>>> import numpy as np
>>> import numpy.linalg as la
>>> np.set_printoptions(suppress=True, linewidth=140)
>>> arr = np.array([[6, 6, 3, -3, 3],
...     [-4, -4, -2, 2, -2],
...     [-4, -4, -2, 2, -2],
...     [6, 6, 3, -3, 3]])
>>> arr
array([[ 6,  6,  3, -3,  3],
       [-4, -4, -2,  2, -2],
       [-4, -4, -2,  2, -2],
       [ 6,  6,  3, -3,  3]])
>>> W = np.array([[2, -4], [2, -4], [-4, 4], [-2, -2], [2, 4]])
>>> c = np.array([-1, 3])
>>> hid = np.maximum(arr @ W + c, 0)
>>> (hid > 0).astype(int)
array([[1, 0],
       [0, 1],
       [0, 1],
       [1, 0]])
>>> (hid > 0).mean(axis=0)
array([0.5, 0.5])
>>> C = np.array([[-2, 0], [-1, -1]])
>>> (hid @ C).round(6).argmax(axis=1)
array([1, 0, 0, 1])
>>> W @ C
array([[ 0,  4],
       [ 0,  4],
       [ 4, -4],
       [ 6,  2],
       [-8, -4]])
>>> hid @ C
array([[-46,   0],
       [-15, -15],
       [-15, -15],
       [-46,   0]])
>>> x0 = np.array([1, 3, 1, 8, 1])
>>> h = np.maximum(arr @ x0, 0)
>>> h
array([6, 0, 0, 6])
>>> arr * (h > 1e-9)[:, None]
array([[ 6,  6,  3, -3,  3],
       [ 0,  0,  0,  0,  0],
       [ 0,  0,  0,  0,  0],
       [ 6,  6,  3, -3,  3]])
>>> Uu, s, Vt = la.svd(arr)
>>> vecs = Vt[:(s > 1e-8).sum()]
>>> rng = np.random.default_rng(469)
>>> x0 = arr[3] + -3 * arr[0] + rng.integers(2) * np.eye(5)[4]
>>> x0
array([-12., -12.,  -6.,   6.,  -6.])
>>> np.round(vecs.T @ vecs, 2)
array([[ 0.36,  0.36,  0.18, -0.18,  0.18],
       [ 0.36,  0.36,  0.18, -0.18,  0.18],
       [ 0.18,  0.18,  0.09, -0.09,  0.09],
       [-0.18, -0.18, -0.09,  0.09, -0.09],
       [ 0.18,  0.18,  0.09, -0.09,  0.09]])
>>> np.round(np.diag(vecs.T @ vecs), 2)
array([0.36, 0.36, 0.09, 0.09, 0.09])
>>> np.round(la.norm(x0 - vecs.T @ vecs @ x0), 2)
np.float64(0.0)
>>> np.abs(np.diag(la.qr(arr)[1])) > 1e-9
array([ True, False, False, False])
>>> try:
...     la.inv(arr)
... except la.LinAlgError as e:
...     print("failed:", e)
... 
failed: Last 2 dimensions of the array must be square
>>> np.round(arr @ la.pinv(arr) @ arr, 2)
array([[ 6.,  6.,  3., -3.,  3.],
       [-4., -4., -2.,  2., -2.],
       [-4., -4., -2.,  2., -2.],
       [ 6.,  6.,  3., -3.,  3.]])
>>> np.unique(arr.round(6), axis=0).shape
(2, 5)
>>> np.allclose(arr[:-1].T @ la.lstsq(arr[:-1].T, arr[-1])[0], arr[-1])
True
>>> r = la.matrix_rank(arr)
>>> r
np.int64(1)
>>> N = la.svd(arr)[2][r:].T
>>> [int(la.matrix_rank(arr[:i])) for i in range(1, len(arr) + 1)]
[1, 1, 1, 1]
>>> N.shape
(5, 4)
>>> [int(la.matrix_rank(np.delete(arr, i, axis=0))) for i in range(4)]
[1, 1, 1, 1]
>>> np.round(N @ N.T, 2)
array([[ 0.64, -0.36, -0.18,  0.18, -0.18],
       [-0.36,  0.64, -0.18,  0.18, -0.18],
       [-0.18, -0.18,  0.91,  0.09, -0.09],
       [ 0.18,  0.18,  0.09,  0.91,  0.09],
       [-0.18, -0.18, -0.09,  0.09,  0.91]])
>>> [int(la.matrix_rank(arr[:, :j + 1])) for j in range(5)]
[1, 1, 1, 1, 1]
>>> E = np.loadtxt("arr.csv", delimiter=",")
>>> E.round(2)
array([[ 4.42,  1.08, -0.08,  0.74],
       [ 1.24, -0.91,  1.91, -0.05],
       [ 4.38,  0.26,  0.74, -0.85],
       [ 2.86,  0.28,  0.72,  0.7 ],
       [ 4.11,  0.54,  0.46, -0.03],
       [ 2.37, -0.26,  1.26,  0.12],
       [ 3.52, -0.6 ,  1.6 , -1.71],
       [-0.41, -2.68,  3.68, -1.94],
       [ 3.59, -0.25,  1.25, -1.09],
       [ 7.36,  1.57, -0.57, -1.22],
       [-0.29, -1.08,  2.08,  1.14],
       [ 4.02,  0.75,  0.25,  0.49],
       [ 4.14,  0.51,  0.49, -0.13],
       [-0.39, -1.09,  2.09,  1.2 ],
       [ 0.47, -0.91,  1.91,  0.7 ],
       [ 5.56,  0.73,  0.27, -1.1 ],
       [ 0.2 , -0.75,  1.75,  1.3 ],
       [ 4.86,  0.75,  0.25, -0.37],
       [ 3.04, -0.41,  1.41, -0.87],
       [ 0.29, -1.54,  2.54, -0.37],
       [ 6.13,  2.03, -1.03,  0.94],
       [ 3.03,  0.98,  0.02,  1.92],
       [ 4.85,  0.51,  0.49, -0.84],
       [ 1.36, -1.17,  2.17, -0.7 ],
       [-0.47, -0.88,  1.88,  1.71],
       [ 5.16,  0.78,  0.22, -0.6 ],
       [ 0.19, -0.69,  1.69,  1.43],
       [ 3.04, -0.04,  1.04, -0.13],
       [ 3.77, -0.01,  1.01, -0.79],
       [ 0.75, -1.21,  2.21, -0.17]])
>>> C = E[[21, 8]].astype(float)
>>> for _ in range(5):
...     z = la.norm(E[:, None] - C, axis=-1).argmin(axis=1)
...     C = np.array([E[z == j].mean(axis=0) for j in range(2)])
... 
>>> z
array([1, 0, 1, 1, 1, 1, 1, 0, 1, 1, 0, 1, 1, 0, 0, 1, 0, 1, 1, 0, 1, 1, 1, 0, 0, 1, 0, 1, 1, 0])
>>> np.round(C[1] - C[0], 2)
array([ 3.95,  1.66, -1.66, -0.64])
>>> C.round(2)
array([[ 0.27, -1.17,  2.17,  0.38],
       [ 4.22,  0.48,  0.52, -0.25]])
>>> np.abs(C[1] - C[0]).argmax()
np.int64(0)
>>> out = np.array([[0, 4], [-2, 6], [5, -9], [0, 6]])
>>> la.matrix_rank(E @ out)
np.int64(2)
>>> np.round(np.einsum("ij->j", E), 2)
array([83.16, -3.71, 33.71, -0.58])
>>> W = np.array([[2, 1], [2, 3], [2, 2], [2, 3]])
>>> c = np.array([2, 0])
>>> hid = np.maximum(E @ W + c, 0)
>>> (hid > 0).astype(int)
array([[1, 1],
       [1, 1],
       [1, 1],
       [1, 1],
       [1, 1],
       [1, 1],
       [1, 0],
       [0, 0],
       [1, 1],
       [1, 1],
       [1, 1],
       [1, 1],
       [1, 1],
       [1, 1],
       [1, 1],
       [1, 1],
       [1, 1],
       [1, 1],
       [1, 1],
       [1, 0],
       [1, 1],
       [1, 1],
       [1, 1],
       [1, 1],
       [1, 1],
       [1, 1],
       [1, 1],
       [1, 1],
       [1, 1],
       [1, 1]])
>>> np.round((hid > 0).mean(axis=0), 2)
array([0.97, 0.9 ])
>>> C = np.array([[0, 1], [0, 0]])
>>> W @ C
array([[0, 2],
       [0, 2],
       [0, 2],
       [0, 2]])
>>> (hid @ C).round(6).argmax(axis=1)
array([1, 1, 1, 1, 1, 1, 1, 0, 1, 1, 1, 1, 1, 1, 1, 1, 1, 1, 1, 1, 1, 1, 1, 1, 1, 1, 1, 1, 1, 1])
>>> G = np.cov(E, rowvar=False)
>>> G.round(2)
array([[ 4.85,  2.  , -2.  , -0.86],
       [ 2.  ,  1.05, -1.05,  0.09],
       [-2.  , -1.05,  1.05, -0.09],
       [-0.86,  0.09, -0.09,  1.04]])
>>> G.shape
(4, 4)
>>> np.argsort(-E.std(axis=0).round(6), kind="stable")
array([0, 1, 2, 3])
>>> round(np.corrcoef(E[:, 2], E[:, 1])[0, 1], 2)
np.float64(-1.0)
>>> [round(float(x), 2) for x in la.svd(G, compute_uv=False)[:3]]
[6.7, 1.29, 0.0]
>>> np.argsort(-la.norm(G, axis=0).round(6), kind="stable")[:3]
array([0, 1, 2])
>>> la.matrix_rank(G, rtol=0.1)
np.int64(2)
>>> la.cond(G) > 100
np.True_
>>> theta = rng.uniform(0, 2 * np.pi, 24)
>>> Q, _ = la.qr(np.array([[-0.8, -1.5], [0.2, 0.8], [-0.9, 0.9]]))
>>> W0 = 3 * np.c_[np.cos(theta), np.sin(theta)] @ Q.T
>>> W0.round(2)
array([[-2.26,  0.68, -1.85],
       [ 1.58, -1.07, -2.32],
       [ 1.62, -1.08, -2.29],
       [-0.67,  0.76,  2.83],
       [ 2.71, -1.06,  0.73],
       [-2.65,  0.99, -1.  ],
       [ 1.97, -0.5 ,  2.2 ],
       [ 1.04, -0.89, -2.67],
       [ 0.29, -0.61, -2.92],
       [ 2.44, -0.8 ,  1.56],
       [-0.56, -0.24, -2.94],
       [-2.75,  1.12, -0.46],
       [ 0.64,  0.2 ,  2.92],
       [ 2.68, -1.25, -0.51],
       [ 2.45, -0.81,  1.53],
       [ 1.94, -0.48,  2.24],
       [-0.27,  0.6 ,  2.93],
       [ 2.6 , -1.26, -0.8 ],
       [-2.35,  1.25,  1.38],
       [ 2.29, -0.7 ,  1.81],
       [-2.21,  1.23,  1.62],
       [-2.41,  1.26,  1.26],
       [ 2.47, -1.26, -1.14],
       [-2.75,  1.2 ,  0.05]])
>>> Uu, s, Vt = la.svd(W0, full_matrices=False)
>>> np.abs(Uu[:, 0]).round(6).argmax()
np.int64(23)
>>> (s > 1e-8).sum()
np.int64(2)
>>> np.round(Uu.T @ W0 @ Vt.T, 2) + 0
array([[11.07,  0.  ,  0.  ],
       [ 0.  ,  9.66,  0.  ],
       [ 0.  ,  0.  ,  0.  ]])
>>> np.round(Vt @ Vt.T, 2) + 0
array([[1., 0., 0.],
       [0., 1., 0.],
       [0., 0., 1.]])
>>> np.round(np.abs(Vt[0]), 2)
array([0.91, 0.41, 0.05])
>>> np.round(Uu.T @ Uu, 2) + 0
array([[1., 0., 0.],
       [0., 1., 0.],
       [0., 0., 1.]])
>>> C = W0[[18, 9]].astype(float)
>>> for _ in range(3):
...     z = la.norm(W0[:, None] - C, axis=-1).argmin(axis=1)
...     C = np.array([W0[z == j].mean(axis=0) for j in range(2)])
... 
>>> z
array([0, 1, 1, 0, 1, 0, 1, 1, 1, 1, 0, 0, 1, 1, 1, 1, 0, 1, 0, 1, 0, 0, 1, 0])
>>> np.abs(C[1] - C[0]).argmax()
np.int64(0)
>>> C.round(2)
array([[-1.89,  0.88,  0.38],
       [ 1.91, -0.83,  0.02]])
>>> la.matrix_rank(C, rtol=0.1)
np.int64(1)
>>> r0 = np.array([2, 1])
>>> np.round(np.correlate(W0[12], W0[16], "full"), 2)
array([ 1.87,  0.98,  8.51,  1.7 , -0.8 ])
>>> np.round(np.cross(W0[12, :3], W0[16, :3]), 2)
array([-1.16, -2.67,  0.44])
>>> Uu, s, Vt = la.svd(W0)
>>> vecs = Vt[:(s > 1e-8).sum()]
>>> x0 = W0[4] + 2 * W0[20] + rng.integers(2) * np.eye(3)[2]
>>> x0.round(2)
array([-1.71,  1.39,  4.96])
>>> la.matrix_rank(np.vstack([W0, x0]))
np.int64(3)
>>> np.round(vecs.T @ vecs, 2)
array([[ 0.84, -0.36,  0.06],
       [-0.36,  0.18,  0.14],
       [ 0.06,  0.14,  0.98]])
>>> m1 = np.load("case5.npy")
>>> m1
array([[2.1, 9. , 6. , 6. , 7. ],
       [2. , 3.1, 8. , 7. , 7. ],
       [9. , 9. , 8.1, 5. , 3. ],
       [6. , 2. , 8. , 6.1, 8. ],
       [2. , 9. , 6. , 6. , 7.1]])
>>> W = np.array([[0, 2, 1, 2], [3, 2, 0, 0], [1, 0, 2, 2], [0, 2, 1, 1], [3, 3, 2, 1]])
>>> c = np.array([3, -1, 2, -1])
>>> hid = np.maximum(m1 @ W + c, 0)
>>> (hid > 0).astype(int)
array([[1, 1, 1, 1],
       [1, 1, 1, 1],
       [1, 1, 1, 1],
       [1, 1, 1, 1],
       [1, 1, 1, 1]])
>>> (hid > 0).mean(axis=0)
array([1., 1., 1., 1.])
>>> C = np.array([[2, -3], [-2, 2], [-3, 1], [3, 0]])
>>> np.round(hid @ C, 2)
array([[-18.1, -26.5],
       [-29.8,   5.5],
       [ -4.8,   4.9],
       [-35.4,  25.5],
       [-18.3, -27.1]])
>>> (hid @ C).round(6).argmax(axis=1)
array([0, 1, 1, 1, 0])
>>> round(float(la.eigvals(m1).sum().real), 2)
26.5
>>> round(la.det(m1[::-1]), 2)
np.float64(75.58)
>>> round(la.det(2 * m1), 2), round(la.det(m1), 2)
(np.float64(2418.64), np.float64(75.58))
>>> np.round(np.poly(m1), 2)
array([   1.  ,  -26.5 , -109.5 , -335.57,  790.5 ,  -75.58])
>>> np.round(m1.mean(axis=0), 2)
array([4.22, 6.42, 7.22, 6.02, 6.42])
>>> la.matrix_rank(m1)
np.int64(5)
>>> round(float(la.norm(m1)), 2)
32.5
>>> m1.sum(axis=0)
array([21.1, 32.1, 36.1, 30.1, 32.1])
>>> np.abs(m1).max()
np.float64(9.0)
>>> m1.shape
(5, 5)
>>> np.round(m1 - m1[0], 2)
array([[ 0. ,  0. ,  0. ,  0. ,  0. ],
       [-0.1, -5.9,  2. ,  1. ,  0. ],
       [ 6.9,  0. ,  2.1, -1. , -4. ],
       [ 3.9, -7. ,  2. ,  0.1,  1. ],
       [-0.1,  0. ,  0. ,  0. ,  0.1]])
>>> la.rank(m1)
Traceback (most recent call last):
  File "<python-input-114>", line 1, in <module>
    la.rank(m1)
    ^^^^^^^
AttributeError: module 'numpy.linalg' has no attribute 'rank'
>>> def softmax(z):
...     e = np.exp(z - z.max(axis=-1, keepdims=True))
...     return e / e.sum(axis=-1, keepdims=True)
... 
>>> np.round(softmax(m1[0]), 2) + 0
array([0.  , 0.81, 0.04, 0.04, 0.11])
>>> np.round(softmax(m1).sum(axis=1), 2)
array([1., 1., 1., 1., 1.])
>>> np.round(softmax(m1[0] + 5), 2) + 0
array([0.  , 0.81, 0.04, 0.04, 0.11])
>>> np.round(softmax(10 * m1[0]), 2) + 0
array([0., 1., 0., 0., 0.])
>>> scores = m1 @ m1.T / np.sqrt(5)
>>> np.round(softmax(scores + np.triu(np.full(scores.shape, -np.inf), 1)), 2) + 0
array([[1.  , 0.  , 0.  , 0.  , 0.  ],
       [0.12, 0.88, 0.  , 0.  , 0.  ],
       [0.  , 0.  , 1.  , 0.  , 0.  ],
       [0.  , 0.  , 0.  , 1.  , 0.  ],
       [0.44, 0.  , 0.01, 0.  , 0.55]])
>>> np.round(softmax(scores), 2) + 0
array([[0.44, 0.  , 0.02, 0.  , 0.54],
       [0.01, 0.08, 0.  , 0.89, 0.01],
       [0.  , 0.  , 1.  , 0.  , 0.  ],
       [0.  , 0.  , 0.  , 1.  , 0.  ],
       [0.44, 0.  , 0.01, 0.  , 0.55]])
>>> np.round(softmax(scores)[0] @ m1, 2)
array([2.18, 9.  , 6.04, 5.98, 6.97])
>>> softmax(scores).round(6).argmax(axis=1)
array([4, 3, 2, 3, 4])
>>> mat = 4 * np.eye(2) + np.eye(2, k=1)
>>> mat
array([[4., 1.],
       [0., 4.]])
>>> np.trace(mat)
np.float64(8.0)
>>> mat @ mat
array([[16.,  8.],
       [ 0., 16.]])
>>> np.allclose(mat, mat.T)
False
>>> proj = np.triu(np.array([[4, -3], [0, 4]]), 1) + np.eye(2)
>>> out = proj @ mat @ la.inv(proj)
>>> proj @ mat - mat @ proj
array([[0., 0.],
       [0., 0.]])
>>> np.poly(out)
array([ 1., -8., 16.])
>>> np.round(la.det(out), 2)
np.float64(16.0)
>>> la.matrix_rank(out)
np.int64(2)
>>> out = la.inv(mat)
>>> round(float(la.slogdet(mat)[0]), 2)
1.0
>>> np.allclose(out, mat.T)
False
>>> np.round(la.inv(out), 2)
array([[4., 1.],
       [0., 4.]])
>>> mat @ out
array([[1., 0.],
       [0., 1.]])
>>> K = np.load("m.npy")
>>> K
array([[ 3.05,  0.  , -1.  , -2.  , -1.  , -3.  ],
       [ 3.  ,  2.05,  1.  ,  0.  , -1.  , -3.  ],
       [-1.  ,  2.  ,  0.05,  1.  , -1.  , -3.  ],
       [-3.  , -1.  , -3.  ,  1.05, -2.  ,  3.  ],
       [-3.  ,  3.  , -1.  , -1.  ,  1.05,  1.  ],
       [ 3.  ,  0.  , -1.  , -2.  , -1.  , -2.95]])
>>> x0 = np.array([-3, -7, 1, -2, 2, -7])
>>> y = K @ x0
>>> y.round(2)
array([ 12.85,  -3.35,   6.05, -14.1 , -15.9 ,  12.65])
>>> np.round(la.solve(K, K[:, 2]), 2) + 0
array([0., 0., 1., 0., 0., 0.])
>>> np.round(la.solve(K, y), 2)
array([-3., -7.,  1., -2.,  2., -7.])
